In [1]: import numpy as np

In [2]: from numpy import linalg as LA

In [3]: np.set_printoptions(precision=2, suppress=True, linewidth=160, legacy="1.25")

In [4]: def rnd(a):
   ...:     return np.round(a, 2) + 0
   ...: 

In [5]: X = np.array([[0, 3, 0], [4, 0, 0], [-3, 7, 0], [0, -3, 0], [0, 0, 0]])

In [6]: [round(float(x), 2) for x in LA.svd(X, compute_uv=False)[:3]]
Out[6]: [8.7, 4.04, 0.0]

In [7]: F = np.loadtxt("case4.csv", delimiter=",")

In [8]: rnd(F)
Out[8]: 
array([[-0.62, -0.62, -0.35,  0.35],
       [ 0.49, -0.79,  0.26, -0.26],
       [ 0.  ,  0.  , -0.7 , -0.71],
       [ 0.62,  0.02, -0.56,  0.55]])

In [9]: blk = np.stack([F, -3 * F, F[::-1]])

In [10]: LA.matrix_rank(blk.reshape(3, -1))
Out[10]: 2

In [11]: (blk @ F.T).shape
Out[11]: (3, 4, 4)

In [12]: rnd(np.einsum("bij,cij->bc", blk, blk))
Out[12]: 
array([[  4., -12.,   0.],
       [-12.,  36.,   0.],
       [  0.,   0.,   4.]])

In [13]: rnd(LA.norm(blk, axis=(1, 2)))
Out[13]: array([2., 6., 2.])

In [14]: blk.shape
Out[14]: (3, 4, 4)

In [15]: rnd(blk.sum(axis=0))
Out[15]: 
array([[ 1.85,  1.25,  0.14, -0.14],
       [-0.98,  1.58, -1.23, -0.19],
       [ 0.49, -0.79,  1.67,  1.16],
       [-1.85, -0.65,  0.77, -0.76]])

In [16]: x0 = np.array([1, 0, 3, 0])

In [17]: target = F @ x0

In [18]: beta, lr = np.zeros(4), 1 / LA.norm(F, 2) ** 2

In [19]: for i in range(4):
    ...:     beta -= lr * F.T @ (F @ beta - target)
    ...:     if i % 1 == 0: print(i, round(LA.norm(F @ beta - target), 2))
    ...: 
0 0.0
1 0.0
2 0.0
3 0.0

In [20]: rnd(LA.cond(F))
Out[20]: 1.0

In [21]: J = np.load("m.npy")

In [22]: J
Out[22]: 
array([[-1, -3, -3,  3],
       [ 0, -3,  0, -1],
       [ 3, -3, -1,  2],
       [-3, -3,  3,  3],
       [ 1, -1,  0,  3]])

In [23]: x0 = np.array([2, 2, -2, -1])

In [24]: h = np.maximum(J @ x0, 0)

In [25]: np.maximum(J @ (3 * x0), 0)
Out[25]: array([0, 0, 0, 0, 0])

In [26]: np.flatnonzero(h > 1e-9)
Out[26]: array([], dtype=int64)

In [27]: rnd(np.tanh(J @ x0))
Out[27]: array([-1., -1.,  0., -1., -1.])

In [28]: h
Out[28]: array([0, 0, 0, 0, 0])

In [29]: O, Rm = LA.qr(F)

In [30]: rnd(Rm)
Out[30]: 
array([[1., 0., 0., 0.],
       [0., 1., 0., 0.],
       [0., 0., 1., 0.],
       [0., 0., 0., 1.]])

In [31]: np.trace(O @ O.T)
Out[31]: 4.0

In [32]: np.allclose(Rm.T @ Rm, F.T @ F)
Out[32]: True

In [33]: O.shape, Rm.shape
Out[33]: ((4, 4), (4, 4))

In [34]: rnd(np.abs(np.diag(Rm)))
Out[34]: array([1., 1., 1., 1.])

In [35]: C2 = X.T @ X

In [36]: LA.matrix_rank(C2)
Out[36]: 2

In [37]: (X @ X.T).shape
Out[37]: (5, 5)

In [38]: M = np.load("mat.npy")

In [39]: M
Out[39]: 
array([[ 3, -1,  0, -3, -3],
       [-3,  3, -1,  0, -3],
       [-3, -3,  3, -1,  0],
       [ 0, -3, -3,  3, -1],
       [-1,  0, -3, -3,  3]])

In [40]: ang = np.radians(90)

In [41]: Rm = np.eye(3)

In [42]: Rm[1, 1] = Rm[0, 0] = np.cos(ang)

In [43]: Rm[1, 0], Rm[0, 1] = -np.sin(ang), np.sin(ang)

In [44]: rnd(Rm)
Out[44]: 
array([[ 0.,  1.,  0.],
       [-1.,  0.,  0.],
       [ 0.,  0.,  1.]])

In [45]: out = X @ Rm.T

In [46]: rnd(LA.det(Rm)), rnd(np.trace(Rm))
Out[46]: (1.0, 1.0)

In [47]: np.allclose(LA.norm(X, axis=1), LA.norm(out, axis=1))
Out[47]: True

In [48]: np.abs(out - X).max(axis=0)
Out[48]: array([10.,  4.,  0.])

In [49]: E = np.load("x.npy")

In [50]: E
Out[50]: 
array([[1, 2, 3],
       [3, 0, 2],
       [3, 1, 3],
       [3, 0, 2]])

In [51]: Uu, s, vt = LA.svd(E)

In [52]: rnd(s)
Out[52]: array([7.28, 2.44, 0.08])

In [53]: np.argmax(s[:-1] / (s[1:] + 1e-6)) + 1
Out[53]: 2

In [54]: out = Uu[:, :2] @ np.diag(s[:2]) @ vt[:2]

In [55]: rnd(LA.norm(E - out, 2)), rnd(s[2])
Out[55]: (0.08, 0.08)

In [56]: rnd(LA.norm(E - out) / LA.norm(E))
Out[56]: 0.01

In [57]: rnd(out)
Out[57]: 
array([[1.01, 2.02, 2.98],
       [3.01, 0.02, 1.98],
       [2.97, 0.96, 3.04],
       [3.01, 0.02, 1.98]])

In [58]: rnd(np.abs(E - out).max())
Out[58]: 0.04

In [59]: LA.matrix_rank(out)
Out[59]: 2

In [60]: data = np.array([[0, 0, 2, 2, -2],
    ...:     [0, 2, 0, 0, 0],
    ...:     [0, 0, 2, -1, 0],
    ...:     [0, 0, -2, -1, 2],
    ...:     [-1, 0, 0, 2, 0]])

In [61]: rnd(LA.eigvals(data))
Out[61]: array([-3.35,  0.41,  1.  ,  2.94,  2.  ])

In [62]: rnd(LA.det(2 * data)), rnd(LA.det(data))
Out[62]: (-256.0, -8.0)

In [63]: rnd(LA.det(data.T))
Out[63]: -8.0

In [64]: np.einsum("ii->", data)
Out[64]: 3

In [65]: rnd(LA.eigvals(data).sum().real)
Out[65]: 3.0

In [66]: out = LA.inv(data)

In [67]: rnd(data @ out)
Out[67]: 
array([[1., 0., 0., 0., 0.],
       [0., 1., 0., 0., 0.],
       [0., 0., 1., 0., 0.],
       [0., 0., 0., 1., 0.],
       [0., 0., 0., 0., 1.]])

In [68]: rnd(LA.det(data) * LA.det(out))
Out[68]: 1.0

In [69]: rnd(LA.cond(data))
Out[69]: 17.87

In [70]: m1 = np.loadtxt("dump.csv", delimiter=",")

In [71]: m1
Out[71]: 
array([[ -3.,  -6.,   0.,   0.,  -6.],
       [ -3.,  -6.,   0.,   0.,  -6.],
       [ -9., -18.,   0.,   0., -18.],
       [ -1.,  -2.,   0.,   0.,  -2.],
       [ -7., -14.,   0.,   0., -14.]])

In [72]: rng = np.random.default_rng(599)

In [73]: idx = rng.permutation(5)

In [74]: idx
Out[74]: array([1, 2, 4, 3, 0])

In [75]: out = m1[idx][:, idx]

In [76]: np.trace(out)
Out[76]: -23.0

In [77]: rnd(LA.det(out)), rnd(LA.det(m1[idx]))
Out[77]: (0.0, 0.0)

In [78]: rnd(LA.norm(m1, axis=1))
Out[78]: array([ 9.,  9., 27.,  3., 21.])

In [79]: LA.norm(m1, axis=1).argmax()
Out[79]: 2

In [80]: m1[2] @ m1[1]
Out[80]: 243.0

In [81]: rnd(LA.norm(m1, axis=0))
Out[81]: array([12.21, 24.41,  0.  ,  0.  , 24.41])

In [82]: Uu, s, vt = LA.svd(m1)

In [83]: vecs = vt[:(s > 1e-8).sum()]

In [84]: x0 = m1[2] + 4 * m1[4] + rng.integers(2) * np.eye(5)[4]

In [85]: x0
Out[85]: array([-37., -74.,   0.,   0., -73.])

In [86]: rnd(LA.norm(x0 - vecs.T @ vecs @ x0))
Out[86]: 0.75

In [87]: rnd(np.diag(vecs.T @ vecs))
Out[87]: array([0.11, 0.44, 0.  , 0.  , 0.44])

In [88]: W0 = np.loadtxt("w.csv", delimiter=",")

In [89]: W0
Out[89]: 
array([[ 5.09, -2.25, -8.01,  2.2 ],
       [-0.2 ,  8.24,  5.3 , -2.  ],
       [ 3.31, -2.36, -6.17, -6.74],
       [ 0.95,  5.95, -6.64,  4.42],
       [-7.87,  4.84,  3.74,  0.85],
       [ 2.24,  2.69, -6.86, -6.38],
       [ 3.47,  9.11, -0.32, -2.23],
       [-8.93, -2.01,  2.88,  2.83],
       [ 6.05,  0.88, -5.43, -5.76],
       [ 7.38,  4.51, -0.18, -5.01],
       [-5.77, -7.29, -1.3 , -3.45],
       [-0.54,  6.  , -4.29,  6.73],
       [ 6.85, -5.62, -0.57, -4.6 ]])

In [90]: Xs = (W0 - W0.mean(axis=0)) / W0.std(axis=0)

In [91]: rnd(Xs.std(axis=0))
Out[91]: array([1., 1., 1., 1.])

In [92]: beta = LA.lstsq(np.delete(Xs, 1, axis=1), Xs[:, 1])[0]

In [93]: rnd(beta)
Out[93]: array([0.48, 0.43, 0.48])

In [94]: basis = W0[[5, 11]].astype(float)

In [95]: for _ in range(7):
    ...:     idx = LA.norm(W0[:, None] - basis, axis=-1).argmin(axis=1)
    ...:     basis = np.array([W0[idx == j].mean(axis=0) for j in range(2)])
    ...: 

In [96]: idx
Out[96]: array([0, 1, 0, 1, 1, 0, 1, 1, 0, 0, 0, 1, 0])

In [97]: rnd(basis[1] - basis[0])
Out[97]: array([-5.78,  6.7 ,  4.19,  6.02])

In [98]: rnd(basis)
Out[98]: 
array([[ 3.59, -1.35, -4.07, -4.25],
       [-2.19,  5.36,  0.11,  1.77]])

In [99]: np.bincount(idx)
Out[99]: array([7, 6])

In [100]: out = np.c_[W0[:, :2] @ np.array([[2, 1], [0, 1]]), np.array([0, 1, 4, 3, 5, 0, 4, 3, -3, 1, -5, -1, -5])]

In [101]: rnd(out)
Out[101]: 
array([[ 10.18,   2.84,   0.  ],
       [ -0.4 ,   8.04,   1.  ],
       [  6.62,   0.95,   4.  ],
       [  1.9 ,   6.9 ,   3.  ],
       [-15.74,  -3.03,   5.  ],
       [  4.48,   4.93,   0.  ],
       [  6.94,  12.58,   4.  ],
       [-17.86, -10.94,   3.  ],
       [ 12.1 ,   6.93,  -3.  ],
       [ 14.76,  11.89,   1.  ],
       [-11.54, -13.06,  -5.  ],
       [ -1.08,   5.46,  -1.  ],
       [ 13.7 ,   1.23,  -5.  ]])

In [102]: rnd(LA.norm(out - W0 @ LA.lstsq(W0, out)[0], axis=0))
Out[102]: array([0.  , 0.  , 8.73])

In [103]: d = LA.norm(W0[:, None] - W0[None], axis=-1)

In [104]: rnd(d[2])
Out[104]: array([ 9.3 , 16.69,  0.  , 14.12, 18.24,  5.22, 13.64, 17.98,  4.42, 10.13, 11.89, 16.42,  7.69])

In [105]: d.mean(axis=1).argmax()
Out[105]: 7

In [106]: rnd(LA.norm(W0 - W0.mean(axis=0), axis=1))
Out[106]: array([ 9.01,  9.96,  8.16,  8.52, 11.27,  7.  ,  8.04, 12.45,  7.5 ,  8.1 , 11.45,  9.6 , 10.08])

In [107]: d[2].round(6).argsort(kind="stable")[:4]
Out[107]: array([ 2,  8,  5, 12])

In [108]: rnd(LA.norm(W0, axis=1))
Out[108]: array([10.  , 10.  , 10.  , 10.  , 10.  , 10.  , 10.01, 10.  , 10.  , 10.  , 10.  , 10.  , 10.  ])

In [109]: LA.matrix_rank(d ** 2)
Out[109]: 6

In [110]: np.unravel_index(d.round(6).argmax(), d.shape)
Out[110]: (7, 9)
